$ python3 -q
>>> import numpy as np
>>> np.set_printoptions(precision=2, suppress=True, linewidth=200, sign=" ")
>>> M = np.loadtxt("layer10.csv", delimiter=",")
>>> print(M)
[[  7.78   7.44  -2.68  -1.53]
 [  2.19  30.19  -3.83  26.42]
 [  7.49 -21.09  16.76 -16.98]
 [ 15.28 -37.69  -0.47 -21.61]
 [-10.95  35.21  25.55 -10.03]
 [ -6.94  25.21  16.88 -14.2 ]
 [ -2.36   1.77   8.76 -24.2 ]
 [-16.42  -6.92   2.32  24.98]
 [  4.82 -12.91   7.65 -24.14]
 [-12.18 -15.73   5.99  10.38]
 [-23.8   -9.7   -6.84  26.54]
 [ 16.01   5.77  31.23 -28.62]
 [ -0.68 -12.18   1.86 -26.07]
 [  8.64   8.21   0.55  -9.02]
 [ -5.87 -28.81   9.2   -6.31]
 [  7.02  41.89  -6.18   8.7 ]
 [  6.13 -20.91  33.91  20.97]
 [ 11.66  15.52  17.85  13.65]
 [-17.11  -5.5   12.05  12.75]
 [ 14.81 -46.52  44.9  -10.4 ]
 [-12.69   4.59   4.18   1.91]
 [-12.97  26.13  23.48  11.75]
 [  1.43 -40.12   9.49 -14.81]
 [  5.52   3.36   2.24  12.14]
 [ -2.38  28.29   8.46  -4.26]
 [  3.11 -14.06  -6.72 -24.76]
 [ 15.42 -22.69 -11.35 -24.11]
 [  7.9   24.21 -31.24  -9.85]
 [ -3.61   2.77 -15.66   6.73]
 [-19.9   -9.6   -5.22 -47.71]
 [ 14.36  21.71  13.14  10.24]
 [ -4.49  31.91  -1.73  -1.57]
 [ 18.59  22.13  -1.02  41.49]
 [  1.53   0.68  25.93 -11.72]
 [-21.62   6.1   -3.33  31.  ]
 [ -7.89   9.75  25.07 -42.27]
 [ 17.26  12.07  -8.29  22.69]]
>>> x = np.array([-1, -3, -7, -3])
>>> h = np.maximum(M @ x, 0)
>>> print(np.flatnonzero(h > 1e-9))
[  3   6   8  10  12  14  22  25  26  27  28  29]
>>> print(np.maximum(M @ (3 * x), 0))
[   0.      0.      0.    497.73    0.      0.     24.99    0.    158.34    0.     63.48    0.    307.23    0.    140.49    0.      0.      0.      0.      0.      0.      0.    290.79    0.
    0.    481.17  613.29  503.1   254.19  685.11    0.      0.      0.      0.      0.      0.      0.  ]
>>> print(M.T @ h)
[  2185.83 -18401.64  -9360.8  -29777.49]
>>> print(h)
[   0.      0.      0.    165.91    0.      0.      8.33    0.     52.78    0.     21.16    0.    102.41    0.     46.83    0.      0.      0.      0.      0.      0.      0.     96.93    0.
    0.    160.39  204.43  167.7    84.73  228.37    0.      0.      0.      0.      0.      0.      0.  ]
>>> print(np.tanh(M @ x))
[-1. -1. -1.  1. -1. -1.  1. -1.  1. -1.  1. -1.  1. -1.  1. -1. -1. -1. -1. -1. -1. -1.  1. -1. -1.  1.  1.  1.  1.  1. -1. -1. -1. -1. -1. -1. -1.]
>>> left, s, Vt = np.linalg.svd(M, full_matrices=False)
>>> print(np.allclose(left * s @ Vt, M))
True
>>> print(np.abs(Vt[0]))
[ 0.05  0.73  0.22  0.65]
>>> print(np.abs(left[:, 0]).round(6).argmax())
19
>>> x = np.array([2, 2, 5, 3])
>>> y = M @ x
>>> print(np.linalg.lstsq(M, y)[0])
[ 2.  2.  5.  3.]
>>> print(np.linalg.solve(M.T @ M, M.T @ y))
[ 2.  2.  5.  3.]
>>> print(np.round(np.linalg.pinv(M) @ M, 2) + 0)
[[ 1.  0.  0.  0.]
 [ 0.  1.  0.  0.]
 [ 0.  0.  1.  0.]
 [ 0.  0.  0.  1.]]
>>> rng = np.random.default_rng(29)
>>> y = y + 0.05 * rng.normal(size=37)
>>> print(y)
[  12.43  124.87    5.65 -112.01  146.18   78.33  -29.97   39.86  -50.32    5.24  -21.6   113.81  -94.71    9.28  -42.29   92.98  202.86  184.53   53.3   129.91   10.46  179.02  -74.21   65.39
   81.35 -129.89 -143.7  -121.42  -59.65 -228.21  168.56   41.51  200.71   98.88   45.29    2.35   85.23]
>>> c, *_ = np.linalg.lstsq(M, y)
>>> print(c)
[ 2.  2.  5.  3.]
>>> print(np.round(M.T @ (y - M @ c), 2) + 0)
[ 0.  0.  0.  0.]
>>> print(c.round())
[ 2.  2.  5.  3.]
>>> d = np.linalg.norm(M[:, None] - M[None], axis=-1)
>>> print(d.shape)
(37, 37)
>>> print(np.flatnonzero(d[4] < d.mean() / 2))
[  4   5  24]
>>> print(d[:5, :5])
[[  0.    36.49  37.82  50.01  44.62]
 [ 36.49   0.    70.46  84.24  48.88]
 [ 37.82  70.46   0.    25.58  60.29]
 [ 50.01  84.24  25.58   0.    82.54]
 [ 44.62  48.88  60.29  82.54   0.  ]]
>>> print(np.unravel_index(d.round(6).argmax(), d.shape))
(np.int64(15), np.int64(19))
>>> print(d.mean(axis=1).argmax())
19
>>> print(d[4].round(6).argsort(kind="stable")[:4])
[  4   5  24  21]
>>> K = np.load("a.npy")
>>> print(K)
[[ 18  -3 -12 -18  -3   3]
 [ -3  15  -7   7  13  15]
 [-12  -7  20   2 -12 -12]
 [-18   7   2  28  14   2]
 [ -3  13 -12  14  18  14]
 [  3  15 -12   2  14  18]]
>>> # equal to its transpose
>>> gram = np.cov(M, rowvar=False)
>>> print(np.polyfit(M[:, 2], M[:, 1], 1))
[-0.26  3.35]
>>> print(np.corrcoef(M.T))
[[ 1.   -0.06  0.05 -0.08]
 [-0.06  1.   -0.18  0.3 ]
 [ 0.05 -0.18  1.   -0.14]
 [-0.08  0.3  -0.14  1.  ]]
>>> print(gram.shape)
(4, 4)
>>> print(np.median(M, axis=0))
[ 1.53  3.36  4.18 -4.26]
>>> print(np.argsort(-M.std(axis=0).round(6), kind="stable"))
[ 1  3  2  0]
>>> r = np.linalg.matrix_rank(K)
>>> print(r)
4
>>> null = np.linalg.svd(K)[2][r:].T
>>> print([int(np.linalg.matrix_rank(K[:, :j + 1])) for j in range(6)])
[1, 2, 3, 4, 4, 4]
>>> print(round(np.linalg.norm(K[0] - K[5]), 2))
38.25
>>> print(np.linalg.norm(K, axis=1).argmax())
3
>>> print(np.round(np.linalg.norm(K, "nuc"), 2))
117.0
>>> print(np.linalg.norm(K, axis=1))
[ 28.62  26.94  29.75  36.89  32.22  30.03]
>>> print(np.linalg.norm(K, axis=0))
[ 28.62  26.94  29.75  36.89  32.22  30.03]
>>> A2 = np.array([[-2, -3, -1, 1, 3, 3, 2, -3],
...     [1, -2, 1, -3, 3, 1, 1, -3],
...     [0, 3, 0, -3, -2, 0, 3, 0],
...     [2, -2, -3, 3, -2, -1, -2, -3],
...     [-3, -1, 1, -2, -1, 0, 3, 0],
...     [3, -2, -2, -3, -3, 1, 1, 3],
...     [2, -3, 0, 3, -1, 3, 0, 1],
...     [-3, 2, 0, -3, 3, 0, 1, 0]])
>>> data = np.tril(A2)
>>> print(data)
[[-2  0  0  0  0  0  0  0]
 [ 1 -2  0  0  0  0  0  0]
 [ 0  3  0  0  0  0  0  0]
 [ 2 -2 -3  3  0  0  0  0]
 [-3 -1  1 -2 -1  0  0  0]
 [ 3 -2 -2 -3 -3  1  0  0]
 [ 2 -3  0  3 -1  3  0  0]
 [-3  2  0 -3  3  0  1  0]]
>>> # triangular: eigenvalues sit on the diagonal
>>> evals, V = np.linalg.eigh(K)
>>> print(np.round(V.T @ K @ V, 2) + 0)
[[  0.     0.     0.     0.     0.     0.  ]
 [  0.     0.     0.     0.     0.     0.  ]
 [  0.     0.     0.63   0.     0.     0.  ]
 [  0.     0.     0.    11.34   0.     0.  ]
 [  0.     0.     0.     0.    45.92   0.  ]
 [  0.     0.     0.     0.     0.    59.1 ]]
>>> print((evals > 1e-8).sum(), (evals < -1e-8).sum())
4 0
>>> print(np.round(np.linalg.svd(K, compute_uv=False), 2) + 0)
[ 59.1   45.92  11.34   0.63   0.     0.  ]
>>> print(np.abs(V[:, -1]).round(6).argmax())
4
>>> x = np.array([-2, 0, -1, 0, 1, -2, -2, 0])
>>> h = np.maximum(data @ x, 0)
>>> print(np.maximum(data @ x, 0) - np.maximum(-data @ x, 0))
[  4  -2   0  -1   4  -9 -11   7]
>>> print(np.flatnonzero(h > 1e-9))
[ 0  4  7]
>>> print(data.T @ h)
[-41  10   4 -29  17   0   7   0]
>>> print(h)
[ 4  0  0  0  4  0  0  7]
>>> print(data * (h > 1e-9)[:, None])
[[-2  0  0  0  0  0  0  0]
 [ 0  0  0  0  0  0  0  0]
 [ 0  0  0  0  0  0  0  0]
 [ 0  0  0  0  0  0  0  0]
 [-3 -1  1 -2 -1  0  0  0]
 [ 0  0  0  0  0  0  0  0]
 [ 0  0  0  0  0  0  0  0]
 [-3  2  0 -3  3  0  1  0]]
>>> print(np.maximum(data @ (3 * x), 0))
[ 12   0   0   0  12   0   0  21]
>>> print(np.tanh(data @ x))
[ 1.   -0.96  0.   -0.76  1.   -1.   -1.    1.  ]
>>> r = np.linalg.matrix_rank(data)
>>> print(r)
7
>>> null = np.linalg.svd(data)[2][r:].T
>>> print(null @ null.T)
[[ 0.  0.  0.  0.  0.  0.  0.  0.]
 [ 0.  0.  0.  0.  0.  0.  0.  0.]
 [ 0.  0.  0.  0.  0.  0.  0.  0.]
 [ 0.  0.  0.  0.  0.  0.  0.  0.]
 [ 0.  0.  0.  0.  0.  0.  0.  0.]
 [ 0.  0.  0.  0.  0.  0.  0.  0.]
 [ 0.  0.  0.  0.  0.  0.  0.  0.]
 [ 0.  0.  0.  0.  0.  0.  0.  1.]]
>>> print([int(np.linalg.matrix_rank(data[:, :j + 1])) for j in range(8)])
[1, 2, 3, 4, 5, 6, 7, 7]
>>> A2 = data / np.linalg.norm(data, axis=1, keepdims=True)
>>> gram = A2 @ A2.T
>>> print((np.abs(gram) > 0.9).astype(int))
[[ 1  0  0  0  0  0  0  0]
 [ 0  1  0  0  0  0  0  0]
 [ 0  0  1  0  0  0  0  0]
 [ 0  0  0  1  0  0  0  0]
 [ 0  0  0  0  1  0  0  0]
 [ 0  0  0  0  0  1  0  0]
 [ 0  0  0  0  0  0  1  0]
 [ 0  0  0  0  0  0  0  1]]
>>> print(np.linalg.norm(A2, axis=1))
[ 1.  1.  1.  1.  1.  1.  1.  1.]
>>> u = np.array([-1, 1, 0, 0, 2])
>>> W0 = u[np.abs(np.subtract.outer(np.arange(5), np.arange(5)))]
>>> print(W0)
[[-1  1  0  0  2]
 [ 1 -1  1  0  0]
 [ 0  1 -1  1  0]
 [ 0  0  1 -1  1]
 [ 2  0  0  1 -1]]
>>> # symmetric
>>> print([round(float(np.linalg.det(W0[:i, :i])), 2) + 0 for i in range(1, 6)])
[-1.0, 0.0, 1.0, -1.0, 0.0]
>>> print(round(float(np.linalg.eigvalsh(W0).min()), 2))
-3.41
>>> try:
...     np.linalg.cholesky(W0)
... except np.linalg.LinAlgError as e:
...     print("failed:", e)
... 
failed: Matrix is not positive definite
>>> print(np.all(np.linalg.eigvalsh(W0) > 0))
False
>>> evals, V = np.linalg.eigvalsh(W0)
Traceback (most recent call last):
  File "<python-input-87>", line 1, in <module>
    evals, V = np.linalg.eigvalsh(W0)
    ^^^^^^^^
ValueError: too many values to unpack (expected 2)
>>> evals, V = np.linalg.eigh(W0)
>>> print(np.unique(evals.round(6) + 0, return_counts=True)[1])
[ 1  1  1  1  1]
>>> print(np.round(V.T @ V, 2) + 0)
[[ 1.  0.  0.  0.  0.]
 [ 0.  1.  0.  0.  0.]
 [ 0.  0.  1.  0.  0.]
 [ 0.  0.  0.  1.  0.]
 [ 0.  0.  0.  0.  1.]]
>>> print(evals.round(2) + 0)
[-3.41 -2.56 -0.59  0.    1.56]
>>> print(np.abs(V[:, -1]).round(6).argmax())
0
>>> print(np.round(np.linalg.eigvalsh(W0 @ W0), 2) + 0)
[  0.     0.34   2.44   6.56  11.66]
>>> E = np.load("x.npy")
>>> print(E)
[[ 0.3  -0.4  -0.6   0.5   1.2   2.28 -1.3   0.3   0.6   1.8  -0.9   0.7 ]
 [ 0.4   1.6  -1.2   0.8  -1.5   4.11  0.5  -0.2  -1.1   1.5   1.    1.5 ]
 [ 0.4   0.    0.4   0.5  -1.5   0.41 -0.5   0.7   0.2  -1.2   0.2   0.1 ]
 [-1.5   1.3  -0.5   0.9  -0.7   1.71 -1.8  -1.    2.6  -1.   -0.4   0.6 ]
 [ 0.5   1.1   0.9  -0.2   0.1   3.07 -0.3   0.6   0.7   0.4  -0.1   1.1 ]
 [ 0.2  -0.4   0.    0.2  -0.5  -0.93  1.    0.   -0.3   0.   -0.5  -0.3 ]
 [-0.7   0.7   1.2  -1.3   0.2   1.15 -1.    0.1  -0.4  -1.4  -0.5   0.3 ]
 [-1.1  -0.1  -0.7   0.4   2.2   2.83  0.1  -0.9   0.3   0.4  -1.1   1.1 ]
 [-1.5  -1.2  -1.6  -0.4  -0.3  -4.61 -1.1   0.7  -2.9   0.8  -0.4  -1.5 ]
 [ 0.2   0.3   0.3   1.    0.2   3.06 -1.3  -0.8  -0.2  -1.8   1.1   1.  ]
 [ 0.2   1.1  -1.5   0.9   1.2  -0.35  0.   -1.4   0.   -0.9   1.9  -0.1 ]
 [-0.9   1.1  -0.1   1.4   1.4   0.07  1.    0.5  -0.1  -0.1  -0.6   0.1 ]
 [ 0.4  -0.5   0.    0.4  -0.7   1.29  0.4   0.8  -0.7   0.7  -0.1   0.5 ]
 [-0.2   1.8  -0.7   1.2  -0.8   9.02 -0.6  -0.3  -0.1   1.2  -0.4   3.1 ]
 [ 0.8   0.5   0.    0.4   0.2   1.75  0.4   0.6  -0.2   0.6  -1.7   0.6 ]
 [-2.1  -0.4   0.7   1.7   0.   -0.11 -1.    0.1   0.5  -0.4  -0.7  -0.1 ]
 [-0.4  -1.7   0.6   0.    0.4  -2.3   0.5   0.   -0.9  -1.1   0.6  -0.8 ]
 [ 0.   -1.1   0.8   1.   -0.3   2.41  0.3   0.6   1.7  -0.4  -0.4   0.6 ]
 [ 0.3   0.5  -1.8   1.6  -0.1  -0.83  2.2   0.1  -0.8   1.4  -0.4  -0.3 ]
 [ 0.8   2.    2.3  -0.6  -0.3  -4.11  0.9  -0.6   0.7  -0.6  -0.6  -1.5 ]
 [-2.    0.1   1.   -1.   -0.6  -5.03  1.3  -0.1  -0.5   0.6  -1.1  -1.8 ]
 [-0.4  -1.    1.4  -1.7  -1.1  -2.4   0.1   0.3  -2.4  -1.6   0.4  -0.7 ]
 [ 1.6   0.6   1.1   0.    0.9  -7.02 -1.4   0.6  -0.9   0.3  -1.6  -2.3 ]
 [-0.4   0.6  -0.7   0.    0.4   0.93 -0.7  -1.1  -1.7   0.8   0.9   0.3 ]
 [ 0.   -1.4  -0.4  -0.2   0.8   0.7   1.2   0.3   1.5   1.2  -0.2   0.3 ]
 [-0.9   1.2  -1.1  -1.2   2.   -2.17 -0.3  -0.3  -0.9  -0.1   0.1  -0.7 ]
 [ 0.   -1.6   0.3  -0.2  -0.7  -0.57 -0.7   0.4   0.8   0.8  -1.7  -0.2 ]
 [ 1.9  -1.1  -0.5   1.    0.9  -2.07  0.    0.4  -0.5   1.    0.8  -0.7 ]]
>>> x = np.array([-3, 9, -2, 6, -3, 3, 3, 8, -5, -7, 1, 3])
>>> y = E @ x
>>> print(np.round(np.linalg.pinv(E) @ E, 2) + 0)
[[ 1.  0.  0.  0.  0.  0.  0.  0.  0.  0.  0.  0.]
 [ 0.  1.  0.  0.  0.  0.  0.  0.  0.  0.  0.  0.]
 [ 0.  0.  1.  0.  0.  0.  0.  0.  0.  0.  0.  0.]
 [ 0.  0.  0.  1.  0.  0.  0.  0.  0.  0.  0.  0.]
 [ 0.  0.  0.  0.  1.  0.  0.  0.  0.  0.  0.  0.]
 [ 0.  0.  0.  0.  0.  1.  0.  0.  0.  0.  0.  0.]
 [ 0.  0.  0.  0.  0.  0.  1.  0.  0.  0.  0.  0.]
 [ 0.  0.  0.  0.  0.  0.  0.  1.  0.  0.  0.  0.]
 [ 0.  0.  0.  0.  0.  0.  0.  0.  1.  0.  0.  0.]
 [ 0.  0.  0.  0.  0.  0.  0.  0.  0.  1.  0.  0.]
 [ 0.  0.  0.  0.  0.  0.  0.  0.  0.  0.  1.  0.]
 [ 0.  0.  0.  0.  0.  0.  0.  0.  0.  0.  0.  1.]]
>>> print(np.linalg.lstsq(E, y)[0])
[-3.  9. -2.  6. -3.  3.  3.  8. -5. -7.  1.  3.]
>>> y = y + 0.05 * rng.normal(size=28)
>>> print(y)
[-12.94  37.67  18.78  11.81  15.08  -1.3   11.11  -0.85 -12.15  23.49   9.68  25.1   10.31  51.64  12.05   8.32 -11.47   4.    14.99 -10.44 -19.44  -0.47 -30.82   3.43 -22.56  -4.06 -26.65 -20.1 ]
>>> c, *_ = np.linalg.lstsq(E, y)
>>> print(round(np.linalg.norm(y - E @ c), 2))
0.21
>>> print(c)
[-3.01  9.01 -1.98  6.01 -2.99  3.05  3.    7.99 -5.02 -6.99  1.    2.86]
